>>> import numpy as np
>>> np.set_printoptions(precision=2, suppress=True, linewidth=100, sign=" ")
>>> W0 = np.load("test3.npy")
>>> W0
array([[-0.99, -0.5 , -0.3 ,  0.41, -0.4 ,  0.1 ],
       [-0.42,  0.11, -0.16,  0.06,  0.01, -0.02],
       [ 0.53, -0.87,  0.67,  0.02, -0.45,  0.24],
       [-1.  ,  0.98, -0.96,  0.36,  0.54, -0.38],
       [ 0.98, -0.93,  0.88, -0.22, -0.45,  0.29],
       [-0.41, -0.98,  0.79,  0.25, -0.75,  0.4 ],
       [ 0.73,  0.22,  0.1 , -0.16,  0.16, -0.04],
       [-0.09, -0.5 ,  0.25,  0.06, -0.23,  0.1 ],
       [-0.93, -0.5 , -0.1 ,  0.29, -0.34,  0.1 ],
       [-0.56,  0.22, -0.25,  0.08,  0.04, -0.04],
       [-0.89,  0.  , -0.32,  0.22, -0.11,  0.  ],
       [-0.22,  0.71, -0.46, -0.04,  0.33, -0.16],
       [-0.93,  0.  , -0.37,  0.25, -0.13,  0.  ],
       [-1.  , -0.11, -0.59,  0.46, -0.28,  0.02],
       [ 0.56, -0.93,  0.76,  0.04, -0.55,  0.29],
       [ 0.98, -0.41,  0.62, -0.29, -0.01,  0.08],
       [-0.98,  0.41, -0.62,  0.29,  0.01, -0.08]])
>>> Y = np.array([[5, 0, 3], [2, 6, 2], [8, 3, 5], [6, 3, 5], [2, 6, 7], [7, 0, 0]])
>>> np.linalg.matrix_rank(W0 @ Y)
np.int64(3)
>>> np.vstack([W0, Y.T]).shape
(20, 6)
>>> np.linalg.matrix_rank(np.vstack([W0, Y.T]))
np.int64(6)
>>> gram = np.cov(W0, rowvar=False)
>>> gram
array([[ 0.56, -0.2 ,  0.34, -0.15, -0.04,  0.06],
       [-0.2 ,  0.35, -0.29,  0.03,  0.18, -0.11],
       [ 0.34, -0.29,  0.32, -0.08, -0.13,  0.09],
       [-0.15,  0.03, -0.08,  0.05, -0.01, -0.01],
       [-0.04,  0.18, -0.13, -0.01,  0.11, -0.06],
       [ 0.06, -0.11,  0.09, -0.01, -0.06,  0.03]])
>>> print(np.argwhere(np.triu(np.abs(np.corrcoef(W0.T)) > 0.8, 1)))
[[ 0  3]
 [ 1  2]
 [ 1  4]
 [ 1  5]
 [ 2  5]
 [ 4  5]]
>>> W0.std(axis=0)
array([ 0.73,  0.57,  0.55,  0.21,  0.32,  0.18])
>>> print(np.median(W0, axis=0))
[-0.42 -0.11 -0.16  0.08 -0.13  0.02]
>>> np.argsort(-W0.std(axis=0).round(6), kind="stable")
array([ 0,  1,  2,  4,  3,  5])
>>> np.corrcoef(W0.T)
array([[ 1.  , -0.45,  0.8 , -0.91, -0.18,  0.45],
       [-0.45,  1.  , -0.85,  0.19,  0.94, -0.97],
       [ 0.8 , -0.85,  1.  , -0.62, -0.68,  0.87],
       [-0.91,  0.19, -0.62,  1.  , -0.08, -0.22],
       [-0.18,  0.94, -0.68, -0.08,  1.  , -0.95],
       [ 0.45, -0.97,  0.87, -0.22, -0.95,  1.  ]])
>>> Xc = (W0 - W0.mean(axis=0)) / W0.std(axis=0)
>>> Xc.std(axis=0)
array([ 1.,  1.,  1.,  1.,  1.,  1.])
>>> coef = np.linalg.lstsq(np.delete(Xc, 1, axis=1), Xc[:, 1])[0]
>>> round(float(1 - np.var(Xc[:, 1] - np.delete(Xc, 1, axis=1) @ coef)), 2)
0.99
>>> coef
array([ 0.15, -0.99,  0.54,  2.82,  2.62])
>>> np.abs(coef).argmax()
np.int64(3)
>>> q, Rm = np.linalg.qr(W0)
>>> round(float(abs(Rm[0, 0])), 2), round(float(np.linalg.norm(W0[:, 0])), 2)
(3.2, 3.2)
>>> q.round(2) + 0
array([[-0.31,  0.31, -0.38,  0.02,  0.07, -0.41],
       [-0.13, -0.01,  0.14,  0.16, -0.02,  0.13],
       [ 0.17,  0.32, -0.11, -0.26,  0.09,  0.06],
       [-0.31, -0.32,  0.04, -0.57,  0.55,  0.16],
       [ 0.31,  0.3 , -0.12,  0.11, -0.15,  0.25],
       [-0.13,  0.45,  0.7 , -0.31, -0.13, -0.36],
       [ 0.23, -0.16, -0.11, -0.29, -0.21, -0.17],
       [-0.03,  0.22, -0.02,  0.1 ,  0.3 ,  0.22],
       [-0.29,  0.3 , -0.05,  0.24,  0.27,  0.03],
       [-0.18, -0.04,  0.2 ,  0.17, -0.08,  0.2 ],
       [-0.28,  0.09,  0.07,  0.19,  0.  ,  0.1 ],
       [-0.07, -0.28,  0.1 ,  0.06, -0.28, -0.23],
       [-0.29,  0.09,  0.  ,  0.15, -0.06,  0.15],
       [-0.31,  0.14, -0.49, -0.27, -0.3 , -0.15],
       [ 0.18,  0.34, -0.03, -0.37, -0.12,  0.45],
       [ 0.31,  0.08, -0.03,  0.11,  0.36, -0.29],
       [-0.31, -0.08,  0.03, -0.11, -0.36,  0.29]])
>>> np.abs(np.diag(Rm))
array([ 3.2 ,  2.36,  0.53,  0.28,  0.25,  0.02])
>>> np.round(q @ Rm, 2) + 0
array([[-0.99, -0.5 , -0.3 ,  0.41, -0.4 ,  0.1 ],
       [-0.42,  0.11, -0.16,  0.06,  0.01, -0.02],
       [ 0.53, -0.87,  0.67,  0.02, -0.45,  0.24],
       [-1.  ,  0.98, -0.96,  0.36,  0.54, -0.38],
       [ 0.98, -0.93,  0.88, -0.22, -0.45,  0.29],
       [-0.41, -0.98,  0.79,  0.25, -0.75,  0.4 ],
       [ 0.73,  0.22,  0.1 , -0.16,  0.16, -0.04],
       [-0.09, -0.5 ,  0.25,  0.06, -0.23,  0.1 ],
       [-0.93, -0.5 , -0.1 ,  0.29, -0.34,  0.1 ],
       [-0.56,  0.22, -0.25,  0.08,  0.04, -0.04],
       [-0.89,  0.  , -0.32,  0.22, -0.11,  0.  ],
       [-0.22,  0.71, -0.46, -0.04,  0.33, -0.16],
       [-0.93,  0.  , -0.37,  0.25, -0.13,  0.  ],
       [-1.  , -0.11, -0.59,  0.46, -0.28,  0.02],
       [ 0.56, -0.93,  0.76,  0.04, -0.55,  0.29],
       [ 0.98, -0.41,  0.62, -0.29, -0.01,  0.08],
       [-0.98,  0.41, -0.62,  0.29,  0.01, -0.08]])
>>> print(np.allclose(Rm.T @ Rm, W0.T @ W0))
True
